>>> import numpy as np
>>> import numpy.linalg as la
>>> np.set_printoptions(suppress=True, linewidth=120)
>>> rng = np.random.default_rng(72516)
>>> X = np.eye(6, dtype=int)[rng.permutation(6)]
>>> X
array([[1, 0, 0, 0, 0, 0],
       [0, 0, 1, 0, 0, 0],
       [0, 0, 0, 1, 0, 0],
       [0, 0, 0, 0, 0, 1],
       [0, 1, 0, 0, 0, 0],
       [0, 0, 0, 0, 1, 0]])
>>> X.T @ X
array([[1, 0, 0, 0, 0, 0],
       [0, 1, 0, 0, 0, 0],
       [0, 0, 1, 0, 0, 0],
       [0, 0, 0, 1, 0, 0],
       [0, 0, 0, 0, 1, 0],
       [0, 0, 0, 0, 0, 1]])
>>> X @ X.T
array([[1, 0, 0, 0, 0, 0],
       [0, 1, 0, 0, 0, 0],
       [0, 0, 1, 0, 0, 0],
       [0, 0, 0, 1, 0, 0],
       [0, 0, 0, 0, 1, 0],
       [0, 0, 0, 0, 0, 1]])
>>> arr = np.load("m.npy")
>>> arr
array([[  1,  -3,   9, -27],
       [  1,  -2,   4,  -8],
       [  1,  -1,   1,  -1],
       [  1,   0,   0,   0],
       [  1,   1,   1,   1],
       [  1,   2,   4,   8]])
>>> # row 0 is much longer than the rest
>>> lab = rng.permutation(4)
>>> A2 = arr[:, lab] * rng.choice([-1, 1], 4)
>>> A2
array([[  1, -27,  -3,  -9],
       [  1,  -8,  -2,  -4],
       [  1,  -1,  -1,  -1],
       [  1,   0,   0,   0],
       [  1,   1,   1,  -1],
       [  1,   8,   2,  -4]])
>>> left, _, vt = la.svd(arr.T @ A2)
>>> np.round(left @ vt, 3) + 0
array([[ 1.,  0.,  0.,  0.],
       [ 0.,  0.,  1.,  0.],
       [ 0.,  0.,  0., -1.],
       [ 0.,  1.,  0.,  0.]])
>>> P = arr @ la.solve(arr.T @ arr, arr.T)
>>> np.round((np.eye(6) - P) @ arr, 3) + 0
array([[0., 0., 0., 0.],
       [0., 0., 0., 0.],
       [0., 0., 0., 0.],
       [0., 0., 0., 0.],
       [0., 0., 0., 0.],
       [0., 0., 0., 0.]])
>>> np.round(P @ arr[:, 0], 3)
array([1., 1., 1., 1., 1., 1.])
>>> t = np.radians(36)
>>> r_ = np.eye(4)
>>> r_[3, 3] = r_[1, 1] = np.cos(t)
>>> r_[3, 1], r_[1, 3] = -np.sin(t), np.sin(t)
>>> r_.round(3)
array([[ 1.   ,  0.   ,  0.   ,  0.   ],
       [ 0.   ,  0.809,  0.   ,  0.588],
       [ 0.   ,  0.   ,  1.   ,  0.   ],
       [ 0.   , -0.588,  0.   ,  0.809]])
>>> A2 = arr @ r_.T
>>> np.round(np.abs(A2 - arr).max(axis=0), 3)
array([ 0.   , 15.297,  0.   ,  6.92 ])
>>> np.round(la.svd(arr, compute_uv=False), 3), np.round(la.svd(A2, compute_uv=False), 3)
(array([30.78 ,  6.821,  1.844,  1.302]), array([30.78 ,  6.821,  1.844,  1.302]))
>>> np.allclose(arr @ arr.T, A2 @ A2.T)
True
>>> K = np.load("dump.npy")
>>> K
array([[ 1.,  3.,  3.,  3.,  0.,  2.,  0., -1., -2.,  1., -2.,  0.,  0.],
       [-3., -2.,  0., -2., -3.,  3., -3., -1.,  3.,  1.,  1.,  0.,  0.],
       [ 2.,  3., -3.,  3.,  2., -2., -3.,  2.,  3.,  2., -1.,  0.,  0.],
       [ 1., -3., -3.,  1., -1., -2., -2., -1.,  2., -1.,  3.,  0.,  0.],
       [ 1.,  0., -3., -1., -1.,  3.,  2., -2.,  3.,  1., -1.,  0.,  0.],
       [-2., -2., -2.,  3., -3.,  1., -3.,  1., -3., -2.,  0.,  0.,  0.],
       [ 3., -3.,  0.,  2., -2.,  2.,  1.,  1.,  3., -2.,  2.,  0.,  0.],
       [ 1., -3.,  0., -3.,  1., -1., -3., -3.,  2.,  0., -1.,  0.,  0.],
       [ 2., -2., -2.,  2.,  1., -1.,  2., -2.,  3., -2.,  3.,  0.,  0.],
       [ 0., -2.,  0.,  0.,  3., -3.,  3.,  1., -1.,  2., -1.,  0.,  0.],
       [-1.,  1.,  0., -3.,  3.,  2.,  1., -1.,  3.,  2.,  2.,  0.,  0.],
       [ 0.,  0.,  0.,  0.,  0.,  0.,  0.,  0.,  0.,  0.,  0.,  1.,  3.],
       [ 0.,  0.,  0.,  0.,  0.,  0.,  0.,  0.,  0.,  0.,  0.,  2.,  2.]])
>>> K.inv()
Traceback (most recent call last):
  File "<python-input-30>", line 1, in <module>
    K.inv()
    ^^^^^
AttributeError: 'numpy.ndarray' object has no attribute 'inv'
>>> round(float(np.abs(la.eigvals(K)).max()), 3)
5.936
>>> np.allclose(K @ K.T, K.T @ K)
False
>>> assert K == K.T
Traceback (most recent call last):
  File "<python-input-33>", line 1, in <module>
    assert K == K.T
           ^^^^^^^^
ValueError: The truth value of an array with more than one element is ambiguous. Use a.any() or a.all()
>>> np.round(np.sort(np.abs(la.eigvals(K))), 3)
array([1.   , 2.082, 4.   , 4.273, 4.273, 5.179, 5.179, 5.597, 5.597, 5.802, 5.802, 5.936, 5.936])
>>> x0 = np.array([4, 4, 1, 3, 7, 8, 4, 8, 1, 6, 6, 0, 6])
>>> y = K @ x0
>>> y
array([ 28., -28.,  37., -33.,  10., -41.,  23., -58.,   4.,  14.,  51.,  18.,  12.])
>>> np.round(la.solve(K, y), 3)
array([4., 4., 1., 3., 7., 8., 4., 8., 1., 6., 6., 0., 6.])
>>> np.round(la.solve(K, K[:, 5]), 3) + 0
array([0., 0., 0., 0., 0., 1., 0., 0., 0., 0., 0., 0., 0.])
>>> np.round(la.solve(K, -2 * y), 3)
array([ -8.,  -8.,  -2.,  -6., -14., -16.,  -8., -16.,  -2., -12., -12.,   0., -12.])
>>> x0 = np.array([0, 2, 1, 3, -3, -3, -1, -3, 0, 2, -3, 3, -3])
>>> (K @ x0).argmax()
np.int64(0)
>>> K @ np.eye(13)[4]
array([ 0., -3.,  2., -1., -1., -3., -2.,  1.,  1.,  3.,  3.,  0.,  0.])
>>> (K * x0).sum(axis=1)
array([ 23.,  -5.,  16.,  -3.,  -3.,   5., -14.,   0.,  -9.,  -3., -22.,  -6.,   0.])
>>> K @ x0
array([ 23.,  -5.,  16.,  -3.,  -3.,   5., -14.,   0.,  -9.,  -3., -22.,  -6.,   0.])
>>> la.norm(K @ x0) <= la.norm(K, 2) * la.norm(x0) + 1e-9
np.True_
>>> K @ np.ones(13)
array([  8.,  -6.,   8.,  -6.,   2., -12.,   7., -10.,   4.,   2.,   9.,   4.,   4.])
>>> np.einsum("ij,j->i", K, x0)
array([ 23.,  -5.,  16.,  -3.,  -3.,   5., -14.,   0.,  -9.,  -3., -22.,  -6.,   0.])
>>> E = np.loadtxt("block13.csv", delimiter=",")
>>> E
array([[-1.119, -2.572,  1.366, -0.48 ,  0.935,  0.717,  0.445, -1.549,  0.641,  0.453,  0.223, -0.25 , -3.213],
       [-2.727,  0.812, -0.749,  0.279, -1.818,  1.158, -0.687,  0.716,  1.392,  2.325, -0.295,  0.583, -1.691],
       [-0.158, -0.339,  1.993, -0.178, -0.129,  0.99 , -3.598, -0.198, -1.733,  1.03 , -0.045, -0.658, -1.54 ],
       [-1.08 , -0.7  , -0.448, -2.021, -0.256, -0.729, -0.552,  0.404,  3.645,  0.476,  1.304, -1.501, -0.725],
       [-1.24 , -1.888, -0.515,  0.951, -0.495, -0.384, -0.46 ,  0.294,  0.693, -3.886, -0.126,  1.151, -1.055],
       [ 0.254,  1.969, -0.443, -0.459, -0.311, -0.828,  0.371,  0.758,  1.241, -0.663,  1.319, -2.389, -3.119],
       [ 1.394,  0.934, -1.498,  0.895,  1.305, -0.883,  1.014,  1.037, -0.227, -1.029, -1.357,  1.43 , -3.091],
       [-0.586,  1.082,  1.034,  0.584,  2.423, -0.173, -0.028,  2.332,  1.871,  0.87 , -0.217,  1.807, -1.779],
       [ 0.266, -0.773,  0.779, -1.514,  0.185, -1.035, -3.545,  1.934,  0.152,  0.64 ,  0.831,  1.684,  0.244],
       [ 0.885,  1.571,  2.395, -0.869, -0.109, -1.047, -0.139,  1.888, -0.447,  1.275, -2.202, -0.205,  1.962],
       [ 0.863, -0.375, -0.679,  1.865,  1.606, -0.781, -1.2  , -0.437, -0.928, -0.169,  0.264,  3.52 , -1.416],
       [-0.079, -0.35 , -0.687,  1.536,  0.116, -2.232,  1.78 ,  2.17 , -0.51 ,  1.457, -0.831, -0.113,  2.466],
       [ 0.405,  0.079, -0.719, -0.501,  0.579, -0.851, -3.322,  0.044, -1.99 , -2.495, -0.823, -0.122,  1.042],
       [-1.879, -1.111, -0.239, -2.918,  0.261, -1.078,  1.707, -1.683,  0.346,  0.087,  1.942,  0.393,  0.795],
       [ 2.649, -0.539, -1.068, -2.364, -1.252, -0.408,  1.044,  0.886,  1.355, -0.919, -1.65 ,  0.008,  1.396],
       [-1.824,  0.169, -0.785,  0.544,  3.272, -0.922, -1.723,  0.228, -1.906, -1.215,  0.833,  0.453,  0.381],
       [-0.405, -0.371,  0.139,  1.373, -0.223,  2.068,  0.201, -0.597,  0.749, -0.552, -1.682,  0.563, -3.75 ],
       [-0.142, -0.902, -1.054,  0.254, -1.794,  2.693, -1.228, -2.38 ,  0.652,  0.866,  0.936, -1.094, -1.449],
       [ 0.677,  1.058,  1.63 , -0.361,  2.614,  2.614,  1.065,  0.049, -0.049, -0.614,  1.593, -1.15 ,  1.262],
       [-0.749,  2.041, -0.173, -0.301,  0.587,  0.182,  1.58 , -0.995, -0.398,  2.999,  2.368, -0.774, -0.966],
       [ 2.824, -1.176,  0.871, -2.806,  0.151,  0.293, -0.266,  1.119, -1.098, -0.959, -0.31 , -1.818, -0.228],
       [ 0.102,  0.168, -2.297,  0.554, -0.582, -2.038,  2.305,  0.706, -1.552,  0.398, -2.457,  0.663, -0.189],
       [ 0.385,  0.822, -1.273, -0.909,  0.109,  0.479,  1.449, -0.153,  3.101,  0.445, -2.209,  1.202, -1.796],
       [ 0.169,  0.568,  0.872,  0.058, -1.955,  1.111,  2.834, -0.367, -1.028,  2.127,  1.989, -0.799, -0.696],
       [-1.157, -2.259, -0.631, -0.461, -2.802,  1.468, -1.147,  0.693,  2.217,  0.687, -0.072,  0.633, -0.592],
       [-0.663,  0.209, -0.007,  1.171,  0.272,  2.621,  0.211,  2.196,  0.161, -2.775, -1.569, -1.028, -0.303],
       [ 1.044,  0.237, -0.244,  0.339,  0.88 ,  1.137,  0.749, -1.404,  2.011, -1.795,  2.957,  1.378, -1.08 ],
       [ 1.202,  0.931,  1.141,  0.624,  1.243, -1.775,  2.217, -0.182, -0.521,  2.064, -0.699,  2.296,  1.031],
       [ 2.431, -2.652,  1.212, -2.436, -0.454, -0.519,  0.525,  0.302, -1.159, -0.699, -0.181, -1.394, -0.003],
       [-1.132,  1.49 ,  0.371, -1.582, -0.005,  0.741, -0.589, -1.069, -1.712, -0.146,  0.92 , -3.235,  1.598],
       [-1.151, -1.278, -0.661, -1.723,  0.6  , -1.025, -2.291,  1.502, -0.631, -1.362,  1.842, -1.361,  1.492],
       [ 2.057, -0.923,  0.217, -0.87 ,  2.972,  0.099,  2.39 ,  1.141,  0.593, -0.239,  1.227, -0.133, -1.149],
       [ 0.68 ,  0.303,  0.467,  1.466,  0.279, -0.049, -2.951,  0.095,  0.175, -2.395, -0.726,  2.478,  0.921],
       [-0.88 ,  1.731, -0.716, -0.074,  0.048,  0.713, -0.012,  3.86 , -0.393, -1.693, -0.122,  0.499, -1.42 ],
       [ 1.459,  0.089,  1.204,  3.089,  0.543, -1.175, -1.4  ,  0.757,  2.49 , -0.283, -0.569,  0.761, -0.692],
       [ 0.782,  1.262, -0.908,  1.25 ,  0.929, -0.441,  2.693,  2.135, -1.213,  2.208,  0.591,  0.785, -0.478],
       [-1.179, -1.784,  0.697,  0.007,  2.459, -0.468, -0.104,  1.821, -2.106, -0.883,  0.983, -1.205,  1.648],
       [ 1.856, -1.233,  0.375, -2.166, -0.377,  0.854,  2.255,  0.986,  0.438, -0.897,  1.791,  0.124, -2.013],
       [ 1.162, -0.967, -1.536,  0.085, -1.246, -1.93 ,  2.521, -0.84 , -1.34 , -1.488, -0.769, -1.795, -0.436],
       [ 0.469,  0.791,  0.859, -1.31 ,  2.41 , -2.567,  0.767,  1.184,  0.859, -0.491, -1.677,  1.876, -0.01 ],
       [ 3.371,  0.56 ,  1.54 ,  0.131,  0.582, -0.869, -0.363,  2.731, -0.107,  0.928,  0.386, -1.007, -0.463],
       [ 0.775, -1.345, -0.833,  1.64 ,  0.543, -1.704, -0.207,  0.39 ,  2.24 , -2.513,  1.247, -1.707,  0.119],
       [-2.412, -0.787, -1.542, -0.224,  0.202, -0.989,  0.806,  0.081, -1.181,  1.7  , -1.558, -2.422, -1.373],
       [-1.338, -0.607, -0.256, -1.079, -1.371, -0.177,  2.092, -0.463, -2.103, -0.529,  3.211,  0.303,  0.026]])
>>> P = E @ la.solve(E.T @ E, E.T)
>>> np.round(la.eigvalsh(P), 3) + 0
array([0., 0., 0., 0., 0., 0., 0., 0., 0., 0., 0., 0., 0., 0., 0., 0., 0., 0., 0., 0., 0., 0., 0., 0., 0., 0., 0., 0.,
       0., 0., 0., 1., 1., 1., 1., 1., 1., 1., 1., 1., 1., 1., 1., 1.])
>>> np.allclose(P @ P, P)
True
>>> la.matrix_rank(np.eye(44) - P)
np.int64(31)
>>> lab = E[:, 8] > np.median(E[:, 8])
>>> u = E[lab].mean(axis=0) - E[~lab].mean(axis=0)
>>> u.round(3)
array([-0.142, -0.383,  0.088, -0.021, -0.124,  0.85 , -0.287, -0.365,  2.33 , -0.668,  0.116,  0.561, -0.865])
>>> round((((E - E.mean(axis=0)) @ u > 0) == lab).mean(), 3)
np.float64(0.886)
>>> lab.astype(int)
array([1, 1, 0, 1, 1, 1, 0, 1, 1, 0, 0, 0, 0, 1, 1, 0, 1, 1, 1, 0, 0, 0, 1, 0, 1, 1, 1, 0, 0, 0, 0, 1, 1, 0, 1, 0, 0,
       1, 0, 1, 0, 1, 0, 0])
>>> ((E - E.mean(axis=0)) @ u > 0).astype(int)
array([1, 1, 0, 1, 1, 1, 1, 1, 1, 0, 1, 0, 0, 1, 1, 0, 1, 1, 0, 0, 0, 0, 1, 0, 1, 1, 1, 0, 0, 0, 0, 1, 1, 1, 1, 0, 0,
       1, 0, 0, 0, 1, 0, 0])
>>> np.argsort(-np.abs(u).round(6), kind="stable")
array([ 8, 12,  5,  9, 11,  1,  7,  6,  0,  4, 10,  2,  3])
>>> dist = la.norm(E[:, None] - E[None], axis=-1)
>>> dist.mean(axis=1).argmax()
np.int64(17)
>>> dist[:5, :5].round(3)
array([[0.   , 6.373, 5.897, 5.953, 6.254],
       [6.373, 0.   , 6.396, 5.729, 7.361],
       [5.897, 6.396, 0.   , 7.441, 7.537],
       [5.953, 5.729, 7.441, 0.   , 6.885],
       [6.254, 7.361, 7.537, 6.885, 0.   ]])
>>> (dist + 1e9 * np.eye(44)).round(6).argmin(axis=1)
array([16, 24,  8, 24, 41,  3, 10, 39, 30, 40, 32, 21, 32, 43, 20, 36,  0, 24, 31, 23, 28, 38, 16, 19,  1, 33, 37, 35,
       20, 30, 36, 37, 12, 25, 32, 27, 30, 31, 21,  7, 20,  4, 21, 13])
>>> dist[26].round(6).argsort(kind="stable")[:4]
array([26, 37, 31, 41])
>>> dist.shape
(44, 44)
>>> Z = E[[27, 14]].astype(float)
>>> for _ in range(6):
...     lab = la.norm(E[:, None] - Z, axis=-1).argmin(axis=1)
...     Z = np.array([E[lab == j].mean(axis=0) for j in range(2)])
... 
>>> lab
array([1, 1, 1, 1, 1, 1, 0, 0, 1, 0, 0, 0, 1, 1, 1, 0, 1, 1, 0, 0, 1, 0, 1, 0, 1, 1, 1, 0, 1, 1, 1, 0, 1, 0, 0, 0, 0,
       1, 1, 0, 0, 1, 0, 1])
>>> np.bincount(lab)
array([19, 25])
>>> data = np.array([[2.3, 1.0, 3.0, 2.0, 1.0, 2.0, 3.0],
...     [3.0, 3.3, 1.0, 2.0, 2.0, 0.0, 2.0],
...     [0.0, 3.0, 2.3, 0.0, 1.0, 2.0, 3.0],
...     [0.0, 2.0, 0.0, 1.3, 2.0, 3.0, 1.0],
...     [3.0, 0.0, 1.0, 3.0, 2.3, 0.0, 1.0],
...     [3.0, 0.0, 0.0, 1.0, 0.0, 0.3, 1.0],
...     [2.0, 1.0, 3.0, 2.0, 1.0, 2.0, 3.3]])
>>> data
array([[2.3, 1. , 3. , 2. , 1. , 2. , 3. ],
       [3. , 3.3, 1. , 2. , 2. , 0. , 2. ],
       [0. , 3. , 2.3, 0. , 1. , 2. , 3. ],
       [0. , 2. , 0. , 1.3, 2. , 3. , 1. ],
       [3. , 0. , 1. , 3. , 2.3, 0. , 1. ],
       [3. , 0. , 0. , 1. , 0. , 0.3, 1. ],
       [2. , 1. , 3. , 2. , 1. , 2. , 3.3]])
>>> x0 = np.array([2, 0, 3, 3, -1, 1, -3])
>>> y = data @ x0
>>> y.round(3)
array([11.6,  7. , -1.1,  1.9, 12.7,  6.3, 10.1])
>>> np.round(la.solve(data, data[:, 5]), 3) + 0
array([0., 0., 0., 0., 0., 1., 0.])
